% python3 -q
>>> import numpy as np
>>> from numpy import linalg as LA
>>> np.set_printoptions(suppress=True, linewidth=200)
>>> basis = 10 * np.array([[-2.1, -0.7, 0.9, -1.9],
...     [-1.0, -0.1, -0.7, 0.3],
...     [1.6, 1.5, 0.3, -0.4]])
>>> rng = np.random.default_rng(568)
>>> idx = rng.integers(0, 3, 35)
>>> mat = basis[idx] + rng.normal(size=(35, 4))
>>> mat.round(2)
array([[ 15.75,  13.53,   3.38,  -4.51],
       [ 15.12,  13.85,   2.2 ,  -4.17],
       [-19.77,  -7.43,   9.97, -18.97],
       [ 15.33,  14.88,   4.74,  -3.46],
       [ 15.63,  15.17,   3.2 ,  -3.31],
       [-20.98,  -8.1 ,  10.46, -19.17],
       [-21.71,  -7.71,   7.57, -19.74],
       [-11.24,  -1.92,  -8.08,   2.32],
       [-10.64,  -3.78,  -5.29,   2.82],
       [-11.15,   1.  ,  -6.51,   2.09],
       [ 17.07,  16.26,   4.65,  -4.08],
       [ 16.43,  14.  ,   3.25,  -3.39],
       [ 16.27,  15.55,   2.74,  -4.59],
       [ 15.61,  14.5 ,   3.9 ,  -3.82],
       [ 15.61,  16.82,   2.08,  -4.7 ],
       [ -6.79,  -0.82,  -9.5 ,   2.77],
       [-20.62,  -7.19,   9.96, -20.32],
       [-21.84,  -6.95,   7.93, -19.54],
       [-11.25,  -1.88,  -7.37,   2.31],
       [ 15.38,  15.44,   2.87,  -3.5 ],
       [-22.  ,  -7.7 ,   8.99, -19.22],
       [-22.15,  -8.59,   9.64, -17.78],
       [-10.45,  -0.12,  -6.67,   3.2 ],
       [ 16.01,  15.44,   3.09,  -3.81],
       [-21.18,  -8.53,   7.47, -18.77],
       [-21.19,  -6.76,   8.58, -19.57],
       [-21.85,  -4.55,  10.39, -19.33],
       [ 14.08,  13.01,   1.16,  -5.3 ],
       [-21.14,  -6.08,   9.1 , -19.49],
       [ -9.94,  -1.8 ,  -6.97,   4.53],
       [ -9.71,  -1.22,  -5.18,   2.89],
       [ -9.13,  -1.92,  -7.12,   3.18],
       [-11.56,  -1.46,  -7.68,   1.52],
       [ -8.43,  -1.66,  -5.92,   2.87],
       [-10.58,  -0.88,  -7.8 ,   3.43]])
>>> Y = mat + rng.integers(-2, 3, (35, 3)) @ rng.integers(-2, 3, (3, 4))
>>> Y.round(2)
array([[ 18.75,   9.53,   5.38,  -9.51],
       [ 11.12,  12.85,   1.2 ,  -5.17],
       [-18.77,  -4.43,   8.97, -11.97],
       [ 14.33,  11.88,   5.74, -10.46],
       [ 12.63,  18.17,   2.2 ,  -4.31],
       [-25.98,  -8.1 ,   8.46, -16.17],
       [-26.71,  -9.71,   5.57, -15.74],
       [-14.24,   4.08, -10.08,   6.32],
       [ -8.64,   1.22,  -6.29,  10.82],
       [-10.15,   3.  ,  -6.51,   3.09],
       [ 10.07,  14.26,   2.65,  -4.08],
       [ 19.43,  18.  ,   3.25,   0.61],
       [ 21.27,  13.55,   4.74,  -6.59],
       [ 21.61,  16.5 ,   5.9 ,  -5.82],
       [ 13.61,  12.82,   2.08,  -6.7 ],
       [ -8.79,   0.18, -10.5 ,   4.77],
       [-26.62,  -5.19,   7.96, -20.32],
       [-20.84, -10.95,   9.93, -28.54],
       [-19.25,  -3.88,  -9.37,   0.31],
       [ 16.38,  13.44,   2.87,  -0.5 ],
       [-16.  ,  -9.7 ,  10.99, -19.22],
       [-21.15,  -8.59,   9.64, -15.78],
       [-14.45,  -0.12,  -8.67,   8.2 ],
       [ 12.01,  15.44,   1.09,   1.19],
       [-19.18, -13.53,   8.47, -18.77],
       [-19.19,  -6.76,   8.58, -15.57],
       [-21.85,  -9.55,  11.39, -23.33],
       [ 21.08,  13.01,   3.16,  -4.3 ],
       [-17.14,  -5.08,  10.1 , -18.49],
       [ -6.94,   2.2 ,  -6.97,   8.53],
       [ -7.71,  -4.22,  -4.18,   1.89],
       [ -9.13,  -7.92,  -5.12,  -6.82],
       [-13.56,  -1.46,  -7.68,  -2.48],
       [-12.43,   2.34,  -7.92,   5.87],
       [-14.58,  -3.88,  -8.8 ,   3.43]])
>>> LA.matrix_rank(Y - mat, tol=1e-8)
np.int64(3)
>>> np.round(LA.svd(Y - mat, compute_uv=False), 2) + 0
array([28.54, 23.61, 11.71,  0.  ])
>>> def softmax(z):
...     e = np.exp(z - z.max(axis=-1, keepdims=True))
...     return e / e.sum(axis=-1, keepdims=True)
... 
>>> np.round(softmax(10 * mat[4]), 2) + 0
array([0.99, 0.01, 0.  , 0.  ])
>>> S = mat @ mat.T / np.sqrt(4)
>>> softmax(S).round(6).argmax(axis=1)
array([10, 10, 20, 10, 10, 20, 20,  7,  7,  7, 10, 10, 10, 10, 10,  7, 20, 20,  7, 10, 20, 20,  7, 10, 20, 20, 20, 10, 20,  7,  7,  7,  7,  7,  7])
>>> np.round(softmax(S)[4] @ mat, 2)
array([17.07, 16.26,  4.65, -4.08])
>>> Y = np.c_[mat[:, :1] @ np.array([[-1]]), np.array([4, 5, 1, 0, 3, 4, 4, 1, 4, 2, 3, 0, 5, 0, 2, 4, 1, 0, 4, 2, 3, 4, 1, 5, 3, 1, 1, 0, 4, 4, 2, 2, 3, 3, 4])]
>>> Y.round(2)
array([[-15.75,   4.  ],
       [-15.12,   5.  ],
       [ 19.77,   1.  ],
       [-15.33,   0.  ],
       [-15.63,   3.  ],
       [ 20.98,   4.  ],
       [ 21.71,   4.  ],
       [ 11.24,   1.  ],
       [ 10.64,   4.  ],
       [ 11.15,   2.  ],
       [-17.07,   3.  ],
       [-16.43,   0.  ],
       [-16.27,   5.  ],
       [-15.61,   0.  ],
       [-15.61,   2.  ],
       [  6.79,   4.  ],
       [ 20.62,   1.  ],
       [ 21.84,   0.  ],
       [ 11.25,   4.  ],
       [-15.38,   2.  ],
       [ 22.  ,   3.  ],
       [ 22.15,   4.  ],
       [ 10.45,   1.  ],
       [-16.01,   5.  ],
       [ 21.18,   3.  ],
       [ 21.19,   1.  ],
       [ 21.85,   1.  ],
       [-14.08,   0.  ],
       [ 21.14,   4.  ],
       [  9.94,   4.  ],
       [  9.71,   2.  ],
       [  9.13,   2.  ],
       [ 11.56,   3.  ],
       [  8.43,   3.  ],
       [ 10.58,   4.  ]])
>>> LA.matrix_rank(np.c_[mat, Y])
np.int64(5)
>>> np.round(LA.lstsq(mat, Y[:, 0])[0], 2) + 0
array([-1.,  0.,  0.,  0.])
>>> feats = np.loadtxt("test7.csv", delimiter=",")
>>> feats
array([[0., 5., 1., 6., 2., 1., 8., 5., 9.],
       [0., 5., 1., 6., 2., 0., 5., 2., 2.],
       [0., 0., 9., 1., 2., 0., 8., 6., 4.],
       [0., 0., 0., 2., 4., 8., 8., 0., 0.],
       [0., 0., 0., 0., 5., 7., 3., 6., 4.],
       [0., 0., 0., 0., 0., 3., 5., 0., 4.],
       [0., 0., 0., 0., 0., 0., 3., 2., 1.],
       [0., 0., 0., 0., 0., 0., 0., 3., 1.],
       [0., 0., 0., 0., 0., 0., 0., 0., 2.]])
>>> np.trace(feats)
np.float64(32.0)
>>> np.round(np.sort(np.abs(LA.eigvals(feats))), 2)
array([0., 2., 2., 3., 3., 3., 5., 5., 9.])
>>> round(float(np.abs(LA.eigvals(feats)).max()), 2)
9.0
>>> LA.determinant(feats)
Traceback (most recent call last):
  File "<python-input-26>", line 1, in <module>
    LA.determinant(feats)
    ^^^^^^^^^^^^^^
AttributeError: module 'numpy.linalg' has no attribute 'determinant'
>>> assert feats == feats.T
Traceback (most recent call last):
  File "<python-input-27>", line 1, in <module>
    assert feats == feats.T
           ^^^^^^^^^^^^^^^^
ValueError: The truth value of an array with more than one element is ambiguous. Use a.any() or a.all()
>>> M = np.loadtxt("x.csv", delimiter=",")
>>> M.round(2)
array([[ 0.01, -0.01, -0.02,  0.04, -0.02, -0.05, -0.03],
       [-0.01,  0.01,  0.02, -0.04,  0.02,  0.05,  0.03],
       [-0.02,  0.02,  0.05, -0.12,  0.05,  0.15,  0.09],
       [ 0.04, -0.04, -0.12,  0.28, -0.12, -0.36, -0.2 ],
       [-0.02,  0.02,  0.05, -0.12,  0.05,  0.15,  0.09],
       [-0.05,  0.05,  0.15, -0.36,  0.15,  0.46,  0.26],
       [-0.03,  0.03,  0.09, -0.2 ,  0.09,  0.26,  0.14]])
>>> cov = M.T @ M
>>> np.round(LA.svd(M, compute_uv=False) ** 2, 2) + 0
array([1., 0., 0., 0., 0., 0., 0.])
>>> round(np.trace(cov), 2), (M ** 2).sum()
(np.float64(1.0), np.float64(1.0))
>>> np.round(LA.eigvalsh(cov)[::-1], 2) + 0
array([1., 0., 0., 0., 0., 0., 0.])
>>> np.round(np.diag(cov), 2)
array([0.01, 0.01, 0.05, 0.28, 0.05, 0.46, 0.14])
>>> (M @ M.T).shape
(7, 7)
>>> LA.matrix_rank(cov)
np.int64(1)
>>> np.allclose(cov, cov.T)
True
>>> P = mat @ LA.solve(mat.T @ mat, mat.T)
>>> np.round(P @ mat[:, 0], 2)
array([ 15.75,  15.12, -19.77,  15.33,  15.63, -20.98, -21.71, -11.24, -10.64, -11.15,  17.07,  16.43,  16.27,  15.61,  15.61,  -6.79, -20.62, -21.84, -11.25,  15.38, -22.  , -22.15, -10.45,  16.01,
       -21.18, -21.19, -21.85,  14.08, -21.14,  -9.94,  -9.71,  -9.13, -11.56,  -8.43, -10.58])
>>> np.allclose(P @ P, P)
True
>>> round(float(np.trace(P)), 2)
4.0
>>> np.round(LA.eigvalsh(P), 2) + 0
array([0., 0., 0., 0., 0., 0., 0., 0., 0., 0., 0., 0., 0., 0., 0., 0., 0., 0., 0., 0., 0., 0., 0., 0., 0., 0., 0., 0., 0., 0., 0., 1., 1., 1., 1.])
>>> E = np.load("case3.npy")
>>> E
array([[3, 3, 4, 5, 2, 2, 0, 3],
       [3, 3, 3, 4, 5, 2, 2, 0],
       [4, 3, 3, 3, 4, 5, 2, 2],
       [5, 4, 3, 3, 3, 4, 5, 2],
       [2, 5, 4, 3, 3, 3, 4, 5],
       [2, 2, 5, 4, 3, 3, 3, 4],
       [0, 2, 2, 5, 4, 3, 3, 3],
       [3, 0, 2, 2, 5, 4, 3, 3]])
>>> E @ E
array([[ 76,  64,  72,  74,  79,  76,  62,  54],
       [ 64,  76,  76,  81,  74,  70,  64,  62],
       [ 72,  76,  92,  96,  89,  82,  70,  76],
       [ 74,  81,  96, 113, 102,  89,  74,  79],
       [ 79,  74,  89, 102, 113,  96,  81,  74],
       [ 76,  70,  82,  89,  96,  92,  76,  72],
       [ 62,  64,  70,  74,  81,  76,  76,  64],
       [ 54,  62,  76,  79,  74,  72,  64,  76]])
>>> np.round(LA.det(E), 2)
np.float64(-32964.0)
>>> np.allclose(E @ E.T, E.T @ E)
True
>>> np.round(np.sort(np.abs(LA.eigvals(E))), 2)
array([ 1.12,  1.75,  1.97,  3.24,  4.42,  4.5 ,  5.27, 25.05])
